>>> import numpy as np
>>> np.set_printoptions(precision=2, suppress=True, linewidth=100)
>>> mat = np.load("case17.npy")
>>> mat.round(2) + 0
array([[-0.32, -0.57,  0.35,  0.34,  0.08],
       [ 0.03, -0.55, -0.69, -0.05,  0.17],
       [-0.15,  0.29, -0.49, -0.16,  0.3 ],
       [-0.44, -0.12,  0.18, -0.2 ,  0.3 ],
       [-0.67,  0.02, -0.13, -0.03,  0.  ],
       [-0.2 ,  0.3 ,  0.2 , -0.37,  0.14],
       [-0.12,  0.29,  0.  ,  0.34,  0.53],
       [-0.32, -0.02, -0.09, -0.37, -0.57],
       [-0.26,  0.3 , -0.25,  0.65, -0.39]])
>>> # orthonormal columns
>>> proj = mat @ np.linalg.solve(mat.T @ mat, mat.T)
>>> np.round(np.linalg.eigvalsh(proj), 2) + 0
array([0., 0., 0., 0., 1., 1., 1., 1., 1.])
>>> np.trace(proj)
np.float64(5.0)
>>> np.linalg.matrix_rank(np.eye(9) - proj)
np.int64(4)
>>> np.diag(proj)
array([0.68, 0.82, 0.46, 0.37, 0.47, 0.33, 0.5 , 0.58, 0.8 ])
>>> K = np.load("block13.npy")
>>> K
array([[  9,   2,  -1,   2,  -2,  -2,   1,   2,  -2,   0],
       [  0, -29,  -2,  -1,   1,  -1,  -2,  -2,  -1,  -2],
       [  2,   2, -30,   2,  -1,   1,  -1,  -2,  -2,   0],
       [ -2,   1,   2, -12,   1,   0,   1,   0,   1,  -1],
       [  2,   2,   2,   0, -22,  -1,  -2,   1,   2,   0],
       [ -1,   2,  -2,   1,  -1, -28,   1,   2,  -2,   0],
       [ -2,  -2,  -2,  -2,   2,  -1,  -9,   1,  -2,  -1],
       [ -2,   0,  -1,   1,  -2,  -2,  -1, -18,  -1,   0],
       [  0,  -2,  -1,  -1,  -2,   2,   1,  -2, -11,  -2],
       [  1,  -2,   1,   1,   2,   2,  -2,   1,   2,  10]])
>>> vec = np.array([8, 9, 1, 9, 2, 3, 1, 6, 2, 0])
>>> K @ (2 * vec)
array([ 212, -578,   12, -216,   -6, -120, -120, -258, -118,   36])
>>> np.linalg.norm(K @ vec) <= np.linalg.norm(K, 2) * np.linalg.norm(vec) + 1e-9
np.True_
>>> q, Rm = np.linalg.qr(K)
>>> np.trace(q @ q.T)
np.float64(10.0)
>>> np.round(q.T @ q, 2) + 0
array([[1., 0., 0., 0., 0., 0., 0., 0., 0., 0.],
       [0., 1., 0., 0., 0., 0., 0., 0., 0., 0.],
       [0., 0., 1., 0., 0., 0., 0., 0., 0., 0.],
       [0., 0., 0., 1., 0., 0., 0., 0., 0., 0.],
       [0., 0., 0., 0., 1., 0., 0., 0., 0., 0.],
       [0., 0., 0., 0., 0., 1., 0., 0., 0., 0.],
       [0., 0., 0., 0., 0., 0., 1., 0., 0., 0.],
       [0., 0., 0., 0., 0., 0., 0., 1., 0., 0.],
       [0., 0., 0., 0., 0., 0., 0., 0., 1., 0.],
       [0., 0., 0., 0., 0., 0., 0., 0., 0., 1.]])
>>> np.abs(np.diag(Rm))
array([10.15, 29.4 , 29.81, 11.62, 21.48, 27.91,  9.07, 16.96, 11.34,  9.11])
>>> F = np.array([[0.17, -0.46, 0.98, 0.36],
...     [5.93, 0.98, 4.83, 0.54],
...     [-1.69, -0.21, -1.4, -0.18],
...     [0.21, -0.8, 1.56, 0.37],
...     [-0.22, 0.4, -0.92, -0.27],
...     [-4.28, -0.81, -3.41, -0.15],
...     [-0.17, -0.23, 0.25, -0.14],
...     [-1.02, 0.04, -1.09, -0.01],
...     [-0.35, 0.27, -0.73, -0.39]])
>>> u, r1 = F[6], F[4]
>>> round(u @ r1, 2)
np.float64(-0.25)
>>> pr = (u @ r1) / (u @ u) * u
>>> np.outer(u, r1)
array([[ 0.04, -0.07,  0.16,  0.05],
       [ 0.05, -0.09,  0.21,  0.06],
       [-0.06,  0.1 , -0.23, -0.07],
       [ 0.03, -0.06,  0.13,  0.04]])
>>> other = np.c_[F[:, :1] @ np.array([[-1]]), np.array([5, 1, -5, 2, 3, -4, 1, 4, 1])]
>>> other
array([[-0.17,  5.  ],
       [-5.93,  1.  ],
       [ 1.69, -5.  ],
       [-0.21,  2.  ],
       [ 0.22,  3.  ],
       [ 4.28, -4.  ],
       [ 0.17,  1.  ],
       [ 1.02,  4.  ],
       [ 0.35,  1.  ]])
>>> np.round(np.linalg.lstsq(F, other[:, 0])[0], 2) + 0
array([-1.,  0.,  0.,  0.])
>>> np.round(np.linalg.norm(other - F @ np.linalg.lstsq(F, other)[0], axis=0), 2) + 0
array([0.  , 8.58])
>>> np.linalg.norm(np.linalg.qr(F)[0].T @ other, axis=0) ** 2 / ((other ** 2).sum(axis=0) + 1e-12)
array([1.  , 0.25])
>>> np.linalg.matrix_rank(np.c_[F, other])
np.int64(5)
>>> np.linalg.matrix_rank(other)
np.int64(2)
>>> vec = np.array([3, -2, 4, 0])
>>> a = np.maximum(F @ vec, 0)
>>> F * (a > 1e-9)[:, None]
array([[ 0.17, -0.46,  0.98,  0.36],
       [ 5.93,  0.98,  4.83,  0.54],
       [-0.  , -0.  , -0.  , -0.  ],
       [ 0.21, -0.8 ,  1.56,  0.37],
       [-0.  ,  0.  , -0.  , -0.  ],
       [-0.  , -0.  , -0.  , -0.  ],
       [-0.17, -0.23,  0.25, -0.14],
       [-0.  ,  0.  , -0.  , -0.  ],
       [-0.  ,  0.  , -0.  , -0.  ]])
>>> np.tanh(F @ vec)
array([ 1.  ,  1.  , -1.  ,  1.  , -1.  , -1.  ,  0.74, -1.  , -1.  ])
>>> vec = np.array([1, -1, -2, 1])
>>> target = F @ vec
>>> np.round(np.linalg.pinv(F) @ F, 2) + 0
array([[1., 0., 0., 0.],
       [0., 1., 0., 0.],
       [0., 0., 1., 0.],
       [0., 0., 0., 1.]])
>>> np.linalg.solve(F.T @ F, F.T @ target)
array([ 1., -1., -2.,  1.])
>>> target
array([-0.97, -4.17,  1.14, -1.74,  0.95,  3.2 , -0.58,  1.11,  0.45])
>>> np.linalg.lstsq(F, target)[0]
array([ 1., -1., -2.,  1.])
>>> try:
...     np.linalg.solve(F, target)
... except np.linalg.LinAlgError as e:
...     print(repr(e))
... 
LinAlgError('Last 2 dimensions of the array must be square')
>>> rng = np.random.default_rng(351)
>>> target = target + 0.02 * rng.normal(size=9)
>>> target
array([-0.97, -4.17,  1.14, -1.73,  0.92,  3.2 , -0.6 ,  1.11,  0.43])
>>> b, *_ = np.linalg.lstsq(F, target)
>>> np.round(F.T @ (target - F @ b), 2) + 0
array([0., 0., 0., 0.])
>>> [round(float(np.linalg.norm(np.linalg.solve(F.T @ F + lam * np.eye(4), F.T @ target))), 2) for lam in (0, 1, 10, 100)]
[2.68, 0.82, 0.56, 0.29]
>>> round(np.linalg.norm(target - F @ b), 2)
np.float64(0.03)
>>> b.round()
array([ 1., -1., -2.,  1.])
>>> proj = F @ np.linalg.solve(F.T @ F, F.T)
>>> np.round(np.linalg.eigvalsh(proj), 2) + 0
array([0., 0., 0., 0., 0., 1., 1., 1., 1.])
>>> proj.round(2) + 0
array([[ 0.34,  0.06,  0.12,  0.28, -0.23,  0.  , -0.03,  0.23, -0.14],
       [ 0.06,  0.66, -0.18, -0.04, -0.03, -0.38, -0.15,  0.  , -0.14],
       [ 0.12, -0.18,  0.3 , -0.01, -0.06, -0.06,  0.08,  0.33,  0.21],
       [ 0.28, -0.04, -0.01,  0.56, -0.27, -0.01,  0.23, -0.17, -0.1 ],
       [-0.23, -0.03, -0.06, -0.27,  0.18,  0.01, -0.04, -0.07,  0.09],
       [ 0.  , -0.38, -0.06, -0.01,  0.01,  0.54, -0.18, -0.02, -0.26],
       [-0.03, -0.15,  0.08,  0.23, -0.04, -0.18,  0.37, -0.2 ,  0.27],
       [ 0.23,  0.  ,  0.33, -0.17, -0.07, -0.02, -0.2 ,  0.62,  0.05],
       [-0.14, -0.14,  0.21, -0.1 ,  0.09, -0.26,  0.27,  0.05,  0.43]])
>>> np.allclose(proj @ proj, proj)
True
>>> proj @ F[:, 3]
array([ 0.36,  0.54, -0.18,  0.37, -0.27, -0.15, -0.14, -0.01, -0.39])
>>> A = np.load("sample13.npy")
>>> A
array([[ 1,  0,  0,  0,  0],
       [ 4,  1,  0,  0,  0],
       [-3,  5,  1,  0,  0],
       [-4,  2, -3,  1,  0],
       [ 4, -1, -2, -2,  1]])
>>> U, sv, Vh = np.linalg.svd(A)
>>> np.argmax(sv[:-1] / (sv[1:] + 1e-6)) + 1
np.int64(4)
>>> other = U[:, :4] @ np.diag(sv[:4]) @ Vh[:4]
>>> round(float(np.linalg.norm(A - other) / np.linalg.norm(A)), 2)
0.0
>>> other.round(2) + 0
array([[ 1.,  0.,  0.,  0.,  0.],
       [ 4.,  1.,  0.,  0.,  0.],
       [-3.,  5.,  1.,  0.,  0.],
       [-4.,  2., -3.,  1.,  0.],
       [ 4., -1., -2., -2.,  1.]])
>>> round(np.abs(A - other).max(), 2)
np.float64(0.0)
>>> np.round(np.linalg.det(2 * A), 2), round(float(np.linalg.det(A)), 2)
(np.float64(32.0), 1.0)
>>> np.round(np.linalg.eigvals(A).sum().real, 2)
np.float64(5.0)
>>> np.linalg.eigvals(A)
array([1., 1., 1., 1., 1.])
>>> np.round(np.linalg.det(A[::-1]), 2)
np.float64(1.0)
>>> np.einsum("ii->", A)
np.int64(5)
>>> np.kron(np.eye(2, dtype=int), A)
array([[ 1,  0,  0,  0,  0,  0,  0,  0,  0,  0],
       [ 4,  1,  0,  0,  0,  0,  0,  0,  0,  0],
       [-3,  5,  1,  0,  0,  0,  0,  0,  0,  0],
       [-4,  2, -3,  1,  0,  0,  0,  0,  0,  0],
       [ 4, -1, -2, -2,  1,  0,  0,  0,  0,  0],
       [ 0,  0,  0,  0,  0,  1,  0,  0,  0,  0],
       [ 0,  0,  0,  0,  0,  4,  1,  0,  0,  0],
       [ 0,  0,  0,  0,  0, -3,  5,  1,  0,  0],
       [ 0,  0,  0,  0,  0, -4,  2, -3,  1,  0],
       [ 0,  0,  0,  0,  0,  4, -1, -2, -2,  1]])
>>> other = A[0, 0] * A[1:] - np.outer(A[1:, 0], A[0])
>>> other
array([[ 0,  1,  0,  0,  0],
       [ 0,  5,  1,  0,  0],
       [ 0,  2, -3,  1,  0],
       [ 0, -1, -2, -2,  1]])
>>> A[:, 0] / A[0, 0]
array([ 1.,  4., -3., -4.,  4.])
>>> np.linalg.matrix_rank(other), np.linalg.matrix_rank(A)
(np.int64(4), np.int64(5))
>>> np.argsort(-np.linalg.norm(other, axis=0).round(6), kind="stable")[:3]
array([1, 2, 3])
